>>> import numpy as np
>>> import numpy.linalg as la
>>> np.set_printoptions(suppress=True, linewidth=160)
>>> tidy = lambda a: np.round(a, 2) + 0
>>> feats = np.load("mat.npy")
>>> feats
array([[ 27, -23,   3, -14, -26],
       [-23,  33,  -7,  -3,  15],
       [  3,  -7,   5,  11,  -7],
       [-14,  -3,  11,  42,   6],
       [-26,  15,  -7,   6,  42]])
>>> # rows and columns are dependent
>>> T = np.stack([feats, -2 * feats, feats[::-1]])
>>> tidy(la.det(T))
array([0., 0., 0.])
>>> T.sum(axis=0)
array([[-53,  38, -10,  20,  68],
       [  9, -36,  18,  45,  -9],
       [  0,   0,   0,   0,   0],
       [ -9,  36, -18, -45,   9],
       [ 53, -38,  10, -20, -68]])
>>> la.matrix_rank(T)
array([3, 3, 3])
>>> T.shape
(3, 5, 5)
>>> np.einsum("bij,cij->bc", T, T)
array([[  9169, -18338,  -4015],
       [-18338,  36676,   8030],
       [ -4015,   8030,   9169]])
>>> la.matrix_rank(T.reshape(3, -1))
np.int64(2)
>>> rng = np.random.default_rng(62351)
>>> idx = rng.permutation(5)
>>> idx
array([1, 3, 0, 4, 2])
>>> B = feats[idx][:, idx]
>>> tidy(np.sort(np.abs(la.eigvals(B))))
array([ 0.  ,  0.  , 21.27, 47.15, 80.58])
>>> np.allclose(B, feats)
False
>>> B
array([[ 33,  -3, -23,  15,  -7],
       [ -3,  42, -14,   6,  11],
       [-23, -14,  27, -26,   3],
       [ 15,   6, -26,  42,  -7],
       [ -7,  11,   3,  -7,   5]])
>>> np.trace(B)
np.int64(149)
>>> tidy(la.det(B)), tidy(la.det(feats[idx]))
(np.float64(0.0), np.float64(0.0))
>>> np.allclose(feats[:-1].T @ la.lstsq(feats[:-1].T, feats[-1])[0], feats[-1])
True
>>> tidy(np.trace(la.pinv(feats) @ feats))
np.float64(3.0)
>>> np.abs(np.diag(la.qr(feats)[1])) > 1e-9
array([ True,  True,  True, False, False])
>>> la.lstsq(feats[:-1].T, feats[-1])[2]
np.int32(3)
>>> np.unique(feats.round(6), axis=0).shape
(5, 5)
>>> tidy(la.norm(feats, 2) / la.norm(feats))
np.float64(0.84)
>>> np.argsort(-la.norm(feats, axis=0).round(6), kind="stable")[:3]
array([4, 0, 3])
>>> B = feats + rng.integers(-2, 3, (5, 3)) @ rng.integers(-2, 3, (3, 5))
>>> B
array([[ 26, -18,   2, -15, -22],
       [-21,  23,  -5,  -1,   7],
       [  2,  -7,  11,   9,  -5],
       [-14,   5,   5,  42,  10],
       [-27,  11,   2,   4,  42]])
>>> la.matrix_rank(B - feats, tol=1e-8)
np.int64(3)
>>> tidy(la.svd(B - feats, compute_uv=False))
array([18.89, 11.22,  0.7 ,  0.  ,  0.  ])
>>> A = np.array([[1, 0, 0, 0], [-3, 1, 0, 0], [0, -2, 1, 0], [-5, 0, -5, 1]])
>>> [round(float(x), 2) for x in la.svd(A, compute_uv=False)[:3]]
[7.55, 2.34, 2.12]
>>> tidy(la.norm(A, 2) / la.norm(A))
np.float64(0.92)
>>> round(np.log10(la.cond(A)))
2
>>> la.matrix_rank(A, rtol=0.1)
np.int64(3)
>>> x = np.array([0, 0, 3, 1])
>>> target = A @ x
>>> c, lr = np.zeros(4), 1 / la.norm(A, 2) ** 2
>>> for i in range(25):
...     c -= lr * A.T @ (A @ c - target)
...     if i % 5 == 0: print(i, round(la.norm(A @ c - target), 2))
... 
0 4.43
5 2.75
10 1.71
15 1.07
20 0.67
>>> tidy(la.cond(A))
np.float64(282.83)
>>> E = np.array([[2.64, 5.69, 3.57], [-6.54, -1.17, 4.1], [6.35, -0.52, 4.41]])
>>> tidy(la.det(E.T))
np.float64(342.92)
>>> tidy(la.eigvals(E).sum().real)
np.float64(5.88)
>>> tidy(np.einsum("ii->", E))
np.float64(5.88)
>>> x = np.array([8, 8, 6])
>>> target = E @ x
>>> target
array([ 88.06, -37.08,  73.1 ])
>>> tidy(la.solve(E, 5 * target))
array([40., 40., 30.])
>>> tidy(la.solve(E, target + E[:, 2]))
array([8., 8., 7.])
>>> tidy(la.solve(E, E[:, 1]))
array([0., 1., 0.])
>>> w, evecs = la.eig(A)
>>> tidy(np.sort(la.eigvals(A.T)))
array([1., 1., 1., 1.])
>>> w
array([1., 1., 1., 1.])
>>> A @ evecs[:, 0] - w[0] * evecs[:, 0]
array([0., 0., 0., 0.])
>>> tidy(la.eigvals(A).sum().real)
np.float64(4.0)
>>> tidy(la.det(A.T))
np.float64(1.0)
>>> np.kron(np.eye(2, dtype=int), A)
array([[ 1,  0,  0,  0,  0,  0,  0,  0],
       [-3,  1,  0,  0,  0,  0,  0,  0],
       [ 0, -2,  1,  0,  0,  0,  0,  0],
       [-5,  0, -5,  1,  0,  0,  0,  0],
       [ 0,  0,  0,  0,  1,  0,  0,  0],
       [ 0,  0,  0,  0, -3,  1,  0,  0],
       [ 0,  0,  0,  0,  0, -2,  1,  0],
       [ 0,  0,  0,  0, -5,  0, -5,  1]])
>>> tidy(la.det(A[::-1]))
np.float64(1.0)
>>> np.poly(A)
array([ 1., -4.,  6., -4.,  1.])
>>> W0 = np.load("layer1.npy")
>>> W0
array([[  0.91,  -1.74,  80.52, -39.85],
       [ -0.48,   1.55,  79.16, -40.57],
       [ -1.44,   0.69,  79.29, -39.41],
       [ -1.29,  -0.48,  79.66, -41.88],
       [ -0.12,   0.15,  78.08, -38.92],
       [ -1.39,   0.48,  80.13, -41.84],
       [ -0.49,   1.39,  79.05, -38.46],
       [  0.4 ,   0.28,  79.68, -40.52],
       [  1.43,  -1.04,  79.23, -37.55],
       [  0.99,  -0.88,  79.57, -41.15],
       [ -0.31,   0.3 ,  79.73, -41.28],
       [ -0.15,   0.27,  79.45, -38.38],
       [  1.09,  -0.97,  78.22, -40.04],
       [ -0.39,  -0.78,  79.57, -40.77],
       [  0.71,  -0.24,  81.12, -40.84],
       [  0.13,  -1.62,  79.84, -40.04],
       [ -2.73,  -1.88,  81.94, -40.52],
       [  1.29,  -1.93,  80.2 , -38.65],
       [  1.9 ,  -0.17,  80.78, -39.7 ],
       [  0.06,   0.31,  79.13, -38.81],
       [  0.12,  -0.33,  79.45, -40.37],
       [ -0.21,   0.03,  78.85, -39.04],
       [ -0.08,  -0.2 ,  82.1 , -40.84],
       [  0.06,   0.89,  78.92, -39.5 ],
       [  0.08,  -1.08,  79.25, -39.57],
       [ -0.26,   0.77,  77.98, -37.87]])
>>> left, s, Vh = la.svd(W0)
>>> np.argmax(s[:-1] / (s[1:] + 1e-6)) + 1
np.int64(1)
>>> tidy(s)
array([454.2 ,   5.79,   4.52,   4.01])
>>> B = left[:, :1] @ np.diag(s[:1]) @ Vh[:1]
>>> tidy(la.norm(W0 - B, 2)), tidy(s[1])
(np.float64(5.79), np.float64(5.79))
>>> K = np.loadtxt("test8.csv", delimiter=",")
>>> K
array([[-2., -2., -2.],
       [-2., -4., -4.],
       [-2., -4., -6.]])
>>> # symmetric
>>> B = K + rng.integers(-2, 3, (3, 1)) @ rng.integers(-2, 3, (1, 3))
>>> B
array([[-3., -3., -1.],
       [ 0., -2., -6.],
       [-1., -3., -7.]])
>>> la.matrix_rank(B - K, tol=1e-8)
np.int64(1)
>>> tidy(la.eigvalsh(K).min())
np.float64(-10.1)
>>> [round(float(la.det(K[:i, :i])), 2) + 0 for i in range(1, 4)]
[-2.0, 4.0, -8.0]
>>> x = np.array([0, 3, 3])
>>> K * x
array([[ -0.,  -6.,  -6.],
       [ -0., -12., -12.],
       [ -0., -12., -18.]])
>>> la.norm(K @ x) <= la.norm(K, 2) * la.norm(x) + 1e-9
np.True_
>>> K @ np.ones(3)
array([ -6., -10., -12.])
>>> (K * x).sum(axis=1)
array([-12., -24., -30.])
>>> K @ x
array([-12., -24., -30.])
>>> K @ (2 * x)
array([-24., -48., -60.])
>>> idx = rng.permutation(3)
>>> B = K[:, idx] * rng.choice([-1, 1], 3)
>>> B
array([[-2., -2., -2.],
       [-4., -4., -2.],
       [-4., -6., -2.]])
>>> left, _, Vh = la.svd(K.T @ B)
>>> tidy(left @ Vh)
array([[0., 0., 1.],
       [1., 0., 0.],
       [0., 1., 0.]])
>>> idx
array([1, 2, 0])
>>> tidy(la.lstsq(K, B)[0])
array([[0., 0., 1.],
       [1., 0., 0.],
       [0., 1., 0.]])
>>> C2 = B.T @ B
>>> np.diag(C2)
array([36., 56., 12.])
>>> (B @ B.T).shape
(3, 3)
>>> tidy(la.svd(B, compute_uv=False) ** 2)
array([101.97,   1.65,   0.38])
>>> F = np.load("m.npy")
>>> tidy(F)
array([[-1.02, -0.28,  0.63,  0.61],
       [-0.28, -0.36, -0.46, -0.18],
       [ 0.63, -0.46, -1.84, -1.15],
       [ 0.61, -0.18, -1.15, -0.78]])
>>> # symmetric
>>> [round(float(la.det(F[:i, :i])), 2) + 0 for i in range(1, 5)]
[-1.02, 0.29, 0.0, 0.0]
>>> np.allclose(F[:-1].T @ la.lstsq(F[:-1].T, F[-1])[0], F[-1])
True
>>> tidy(F @ la.pinv(F) @ F)
array([[-1.02, -0.28,  0.63,  0.61],
       [-0.28, -0.36, -0.46, -0.18],
       [ 0.63, -0.46, -1.84, -1.15],
       [ 0.61, -0.18, -1.15, -0.78]])
>>> np.abs(np.diag(la.qr(F)[1])) > 1e-9
array([ True,  True, False, False])
>>> B = np.array([[3], [2], [2], [-3], [0]])
>>> basis = np.array([[1, 2, 0]])
>>> M = B @ basis + 0.3 * rng.normal(size=(5, 3))
>>> tidy(M)
array([[ 3.08,  5.38,  0.12],
       [ 2.34,  3.68,  0.39],
       [ 2.16,  3.94,  0.05],
       [-3.45, -5.78, -0.01],
       [-0.15,  0.07, -0.22]])
>>> hat = M @ la.solve(M.T @ M, M.T)
>>> np.allclose(hat @ hat, hat)
True
>>> tidy((np.eye(5) - hat) @ M)
array([[0., 0., 0.],
       [0., 0., 0.],
       [0., 0., 0.],
       [0., 0., 0.],
       [0., 0., 0.]])
>>> Q, r_ = la.qr(M)
>>> tidy(Q)
array([[-0.55,  0.27, -0.23],
       [-0.42, -0.56, -0.46],
       [-0.38,  0.5 , -0.36],
       [ 0.61,  0.16, -0.75],
       [ 0.03,  0.58,  0.18]])
>>> tidy(abs(r_[0, 0])), tidy(la.norm(M[:, 0]))
(np.float64(5.62), np.float64(5.62))
>>> tidy(np.trace(Q @ Q.T))
np.float64(3.0)
>>> Q.shape, r_.shape
((5, 3), (3, 3))
>>> m1 = np.array([[5, 0, 1, 4, 5],
...     [0, 5, 0, 0, 0],
...     [0, 0, 1, 2, 2],
...     [0, 0, 3, 0, 1],
...     [0, 0, 3, 5, 0]])
>>> tidy(la.norm(m1, 2))
np.float64(9.36)
>>> tidy(la.norm(m1, axis=1))
array([8.19, 5.  , 3.  , 3.16, 5.83])
>>> tidy(la.norm(m1[1], 1)), tidy(la.norm(m1[1], np.inf))
(np.float64(5.0), np.float64(5.0))
>>> la.norm(m1, axis=1).argmax()
np.int64(0)
>>> f = np.array([-2, -3, -3, 1, -1])
>>> B = m1 + np.outer(f, np.eye(5)[1])
>>> tidy(la.det(B) / la.det(m1)), tidy(1 + la.solve(m1, f)[1])
(np.float64(0.4), np.float64(0.4))
>>> la.matrix_rank(B - m1)
np.int64(1)
>>> B = m1 ** -1
Traceback (most recent call last):
  File "<python-input-124>", line 1, in <module>
    B = m1 ** -1
        ~~~^^~~~
ValueError: Integers to negative integer powers are not allowed.
>>> B = la.inv(m1)
>>> (np.abs(B) > 1e-9).astype(int)
array([[1, 0, 1, 1, 1],
       [0, 1, 0, 0, 0],
       [0, 0, 1, 1, 1],
       [0, 0, 1, 1, 1],
       [0, 0, 1, 1, 1]])
>>> tidy(la.det(m1) * B)
array([[ 155.,    0., -410.,   45.,   40.],
       [   0.,  155.,    0.,    0.,    0.],
       [   0.,    0., -125.,  250.,   50.],
       [   0.,    0.,   75., -150.,  125.],
       [   0.,    0.,  375.,   25., -150.]])
>>> tidy(la.det(m1) * la.det(B))
np.float64(1.0)
>>> np.allclose(B, m1.T)
False
>>> tidy(B)
array([[ 0.2 ,  0.  , -0.53,  0.06,  0.05],
       [ 0.  ,  0.2 ,  0.  ,  0.  ,  0.  ],
       [ 0.  ,  0.  , -0.16,  0.32,  0.06],
       [ 0.  ,  0.  ,  0.1 , -0.19,  0.16],
       [ 0.  ,  0.  ,  0.48,  0.03, -0.19]])
>>> tidy(la.slogdet(m1)[0])
np.float64(1.0)
>>> tidy(la.inv(B))
array([[5., 0., 1., 4., 5.],
       [0., 5., 0., 0., 0.],
       [0., 0., 1., 2., 2.],
       [0., 0., 3., 0., 1.],
       [0., 0., 3., 5., 0.]])
>>> tidy(m1 @ B)
array([[1., 0., 0., 0., 0.],
       [0., 1., 0., 0., 0.],
       [0., 0., 1., 0., 0.],
       [0., 0., 0., 1., 0.],
       [0., 0., 0., 0., 1.]])
>>> la.determinant(m1)
Traceback (most recent call last):
  File "<python-input-134>", line 1, in <module>
    la.determinant(m1)
    ^^^^^^^^^^^^^^
AttributeError: module 'numpy.linalg' has no attribute 'determinant'
>>> (m1 + m1.T) / 2
array([[5. , 0. , 0.5, 2. , 2.5],
       [0. , 5. , 0. , 0. , 0. ],
       [0.5, 0. , 1. , 2.5, 2.5],
       [2. , 0. , 2.5, 0. , 3. ],
       [2.5, 0. , 2.5, 3. , 0. ]])
>>> tidy(la.det(m1))
np.float64(775.0)
>>> assert m1 == m1.T
Traceback (most recent call last):
  File "<python-input-137>", line 1, in <module>
    assert m1 == m1.T
           ^^^^^^^^^^
ValueError: The truth value of an array with more than one element is ambiguous. Use a.any() or a.all()
>>> np.trace(m1)
np.int64(11)
>>> tidy(np.abs(la.eigvals(m1)).max())
np.float64(5.31)
>>> (m1 - m1.T) / 2
array([[ 0. ,  0. ,  0.5,  2. ,  2.5],
       [ 0. ,  0. ,  0. ,  0. ,  0. ],
       [-0.5,  0. ,  0. , -0.5, -0.5],
       [-2. ,  0. ,  0.5,  0. , -2. ],
       [-2.5,  0. ,  0.5,  2. ,  0. ]])
>>> la.matrix_power(m1, 2)
array([[25,  0, 33, 47, 31],
       [ 0, 25,  0,  0,  0],
       [ 0,  0, 13, 12,  4],
       [ 0,  0,  6, 11,  6],
       [ 0,  0, 18,  6, 11]])
